In [1]: import numpy as np

In [2]: from numpy import linalg as LA

In [3]: np.set_printoptions(precision=1, suppress=True, linewidth=200, floatmode="fixed")

In [4]: data = np.load("dump.npy")

In [5]: data
Out[5]: 
array([[6.0, 5.0, 0.0],
       [5.0, 6.0, 0.0],
       [0.0, 0.0, 6.0]])

In [6]: (LA.matrix_power((data != 0) + (data.T != 0) + np.eye(3), 3) > 0).astype(int)
Out[6]: 
array([[1, 1, 0],
       [1, 1, 0],
       [0, 0, 1]])

In [7]: (data != 0).astype(int)
Out[7]: 
array([[1, 1, 0],
       [1, 1, 0],
       [0, 0, 1]])

In [8]: np.round(LA.det(data), 1)
Out[8]: np.float64(66.0)

In [9]: np.sort(LA.eigvals(data).real)
Out[9]: array([ 1.0,  6.0, 11.0])

In [10]: data @ data
Out[10]: 
array([[61.0, 60.0,  0.0],
       [60.0, 61.0,  0.0],
       [ 0.0,  0.0, 36.0]])

In [11]: np.flatnonzero(LA.matrix_power((data != 0) + (data.T != 0) + np.eye(3), 3)[0])
Out[11]: array([0, 1])

In [12]: Lm = LA.cholesky(data)

In [13]: data / np.sqrt(np.outer(np.diag(data), np.diag(data)))
Out[13]: 
array([[1.0, 0.8, 0.0],
       [0.8, 1.0, 0.0],
       [0.0, 0.0, 1.0]])

In [14]: round(float(np.prod(np.diag(Lm)) ** 2), 1), np.round(LA.det(data), 1)
Out[14]: (66.0, np.float64(66.0))

In [15]: Lm
Out[15]: 
array([[2.4, 0.0, 0.0],
       [2.0, 1.4, 0.0],
       [0.0, 0.0, 2.4]])

In [16]: vals, V = LA.eigh(data)

In [17]: np.round(V.T @ V, 1) + 0
Out[17]: 
array([[1.0, 0.0, 0.0],
       [0.0, 1.0, 0.0],
       [0.0, 0.0, 1.0]])

In [18]: LA.eigvalsh(data + -2 * np.eye(3))
Out[18]: array([-1.0,  4.0,  9.0])

In [19]: (vals > 1e-8).sum(), (vals < -1e-8).sum()
Out[19]: (np.int64(3), np.int64(0))

In [20]: vals.sum(), np.trace(data)
Out[20]: (np.float64(18.0), np.float64(18.0))

In [21]: theta = np.radians(72)

In [22]: r_ = np.eye(3)

In [23]: r_[2, 2] = r_[1, 1] = np.cos(theta)

In [24]: r_[2, 1], r_[1, 2] = -np.sin(theta), np.sin(theta)

In [25]: r_
Out[25]: 
array([[ 1.0,  0.0,  0.0],
       [ 0.0,  0.3,  1.0],
       [ 0.0, -1.0,  0.3]])

In [26]: B = data @ r_.T

In [27]: np.abs(B - data).max(axis=0)
Out[27]: array([0.0, 5.7, 5.7])

In [28]: LA.eigvals(r_)
Out[28]: array([0.3+1.0j, 0.3-1.0j, 1.0+0.0j])

In [29]: round(float(LA.det(r_[::-1])), 1)
Out[29]: -1.0

In [30]: W0 = np.load("block14.npy")

In [31]: W0
Out[31]: 
array([[ 1.0,  2.0,  0.0],
       [ 2.0,  1.0,  2.0],
       [ 0.0,  2.0, -2.0]])

In [32]: O = W0.astype(float).copy()

In [33]: for j in range(3):
    ...:     O[:, j] -= O[:, :j] @ (O[:, :j].T @ O[:, j])
    ...:     O[:, j] /= LA.norm(O[:, j])
    ...: 

In [34]: O
Out[34]: 
array([[ 0.4,  0.5,  0.7],
       [ 0.9, -0.2, -0.4],
       [ 0.0,  0.8, -0.6]])

In [35]: np.round(O.T @ O, 1) + 0
Out[35]: 
array([[1.0, 0.0, 0.0],
       [0.0, 1.0, 0.0],
       [0.0, 0.0, 1.0]])

In [36]: E = np.array([[4, 0, 9], [0, 10, 8], [9, 8, 4]])

In [37]: E
Out[37]: 
array([[ 4,  0,  9],
       [ 0, 10,  8],
       [ 9,  8,  4]])

In [38]: hat = np.triu(np.array([[-1, -2, 5], [1, -4, -3], [-2, -2, -4]]), 1) + np.eye(3)

In [39]: B = hat @ E @ LA.inv(hat)

In [40]: LA.matrix_rank(B)
Out[40]: np.int64(3)

In [41]: round(LA.det(B), 1)
Out[41]: np.float64(-906.0)

In [42]: np.poly(B)
Out[42]: array([  1.0, -18.0, -49.0, 906.0])

In [43]: hat @ E - E @ hat
Out[43]: 
array([[ 45.0,  28.0, -16.0],
       [-27.0, -24.0,  18.0],
       [  0.0,  18.0, -21.0]])

In [44]: B
Out[44]: 
array([[ 49.0, 118.0, 122.0],
       [-27.0, -68.0, -73.0],
       [  9.0,  26.0,  37.0]])

In [45]: G = E.T @ E

In [46]: np.diag(G)
Out[46]: array([ 97, 164, 161])

In [47]: G
Out[47]: 
array([[ 97,  72,  72],
       [ 72, 164, 112],
       [ 72, 112, 161]])

In [48]: np.allclose(G, G.T)
Out[48]: True

In [49]: x = np.ones(3)

In [50]: for _ in range(3):
    ...:     x = G @ x
    ...:     x /= LA.norm(x)
    ...:     print(round(x @ G @ x, 1))
    ...: 
320.6
320.8
320.8

In [51]: np.round(LA.eigvalsh(G)[-1], 1)
Out[51]: np.float64(320.8)

In [52]: x
Out[52]: array([0.4, 0.6, 0.6])

In [53]: round(float(LA.det(E.T)), 1)
Out[53]: -906.0

In [54]: LA.eigvals(E)
Out[54]: array([-7.1,  7.2, 17.9])

In [55]: round(LA.det(E[::-1]), 1)
Out[55]: np.float64(906.0)

In [56]: [round(float(LA.det(E[:i, :i])), 2) + 0 for i in range(1, 4)]
Out[56]: [4.0, 40.0, -906.0]

In [57]: X = np.loadtxt("case18.csv", delimiter=",")

In [58]: X
Out[58]: 
array([[ -4.1,   1.3,  -3.1],
       [  3.0,   1.6,  -9.4],
       [  8.6, -12.4,   0.9],
       [ -1.8,   6.2,  -5.4],
       [  2.6,  -2.0,   3.2],
       [  1.4,   4.3,  -3.9],
       [ -6.0,   0.1,  -5.9],
       [  5.6,   0.6,   6.6],
       [  2.5,   2.3,  -0.3],
       [ -1.5,   4.7,  -1.8],
       [  2.7,   0.0,  -1.2],
       [  1.0,   3.4,  -6.7],
       [ -2.0,   2.9,  -1.7],
       [ -1.7,  -5.5,   1.6],
       [  1.9,  -2.1,   1.3],
       [  1.3,   5.8,   1.7],
       [ -2.1,  -2.8,   2.0],
       [  2.5,   2.1,  -3.6],
       [  1.9,  -2.4,  -1.4],
       [ -1.7,   2.3,  -8.1],
       [ -0.5,   4.6,   5.2],
       [ -6.4,   3.3,  -2.6],
       [ -3.1,   3.1,  -0.5],
       [  2.0,  -2.3,   4.2],
       [  6.1,  -4.2,   3.4],
       [ -3.2,  -2.0,   3.6],
       [ -3.9,  -1.3,   0.7],
       [ -2.4,  -1.2,   0.5]])

In [59]: round(LA.norm(X[21] - X[25]), 1)
Out[59]: np.float64(8.8)

In [60]: LA.norm(X, axis=0)
Out[60]: array([18.7, 20.7, 21.3])

In [61]: LA.norm(X, axis=1).argmax()
Out[61]: np.int64(2)

In [62]: np.round(LA.norm(X) ** 2 / LA.norm(X, 2) ** 2, 1)
Out[62]: np.float64(1.8)

In [63]: np.round(LA.norm(X, 2), 1)
Out[63]: np.float64(26.5)

In [64]: feats = np.cumsum(np.array([[4, -6, -6, 7, 4, 4],
    ...:     [-9, 3, -2, -1, 9, 9],
    ...:     [-2, -1, -5, 0, 5, -8],
    ...:     [-1, 2, 4, 9, 8, -4],
    ...:     [7, -3, 9, 6, -3, 3],
    ...:     [-7, -5, -7, 8, 8, -6],
    ...:     [-6, 0, 3, 7, -2, 7],
    ...:     [6, -9, 5, 7, 0, -5],
    ...:     [-9, 3, 2, -5, -5, -1],
    ...:     [-1, 8, 5, -7, 6, -8],
    ...:     [-9, -1, 5, 7, 6, 4],
    ...:     [4, 1, -7, 1, -5, -5],
    ...:     [5, 5, 4, 4, -8, -8],
    ...:     [4, 8, -3, 4, -6, 1],
    ...:     [9, -5, 8, -7, 8, 1],
    ...:     [-8, -1, 3, -8, -4, -2],
    ...:     [-5, 0, 9, -7, 2, -6],
    ...:     [3, 3, 7, 8, 3, 6],
    ...:     [-9, -1, -3, -3, 9, -4],
    ...:     [-9, -9, 9, -9, 3, -9],
    ...:     [-1, 9, 1, -6, 5, 8],
    ...:     [3, -4, -4, -6, 9, 5],
    ...:     [7, 8, 8, -7, 2, -5]]), axis=0)

In [65]: feats
Out[65]: 
array([[  4,  -6,  -6,   7,   4,   4],
       [ -5,  -3,  -8,   6,  13,  13],
       [ -7,  -4, -13,   6,  18,   5],
       [ -8,  -2,  -9,  15,  26,   1],
       [ -1,  -5,   0,  21,  23,   4],
       [ -8, -10,  -7,  29,  31,  -2],
       [-14, -10,  -4,  36,  29,   5],
       [ -8, -19,   1,  43,  29,   0],
       [-17, -16,   3,  38,  24,  -1],
       [-18,  -8,   8,  31,  30,  -9],
       [-27,  -9,  13,  38,  36,  -5],
       [-23,  -8,   6,  39,  31, -10],
       [-18,  -3,  10,  43,  23, -18],
       [-14,   5,   7,  47,  17, -17],
       [ -5,   0,  15,  40,  25, -16],
       [-13,  -1,  18,  32,  21, -18],
       [-18,  -1,  27,  25,  23, -24],
       [-15,   2,  34,  33,  26, -18],
       [-24,   1,  31,  30,  35, -22],
       [-33,  -8,  40,  21,  38, -31],
       [-34,   1,  41,  15,  43, -23],
       [-31,  -3,  37,   9,  52, -18],
       [-24,   5,  45,   2,  54, -23]])

In [66]: round(float(LA.norm(feats)), 1)
Out[66]: 258.9

In [67]: np.diff(feats, axis=0)
Out[67]: 
array([[-9,  3, -2, -1,  9,  9],
       [-2, -1, -5,  0,  5, -8],
       [-1,  2,  4,  9,  8, -4],
       [ 7, -3,  9,  6, -3,  3],
       [-7, -5, -7,  8,  8, -6],
       [-6,  0,  3,  7, -2,  7],
       [ 6, -9,  5,  7,  0, -5],
       [-9,  3,  2, -5, -5, -1],
       [-1,  8,  5, -7,  6, -8],
       [-9, -1,  5,  7,  6,  4],
       [ 4,  1, -7,  1, -5, -5],
       [ 5,  5,  4,  4, -8, -8],
       [ 4,  8, -3,  4, -6,  1],
       [ 9, -5,  8, -7,  8,  1],
       [-8, -1,  3, -8, -4, -2],
       [-5,  0,  9, -7,  2, -6],
       [ 3,  3,  7,  8,  3,  6],
       [-9, -1, -3, -3,  9, -4],
       [-9, -9,  9, -9,  3, -9],
       [-1,  9,  1, -6,  5,  8],
       [ 3, -4, -4, -6,  9,  5],
       [ 7,  8,  8, -7,  2, -5]])

In [68]: feats.mean(axis=0)
Out[68]: array([-15.7,  -4.4,  12.6,  26.3,  28.3,  -9.7])

In [69]: LA.matrix_rank(feats)
Out[69]: np.int64(6)
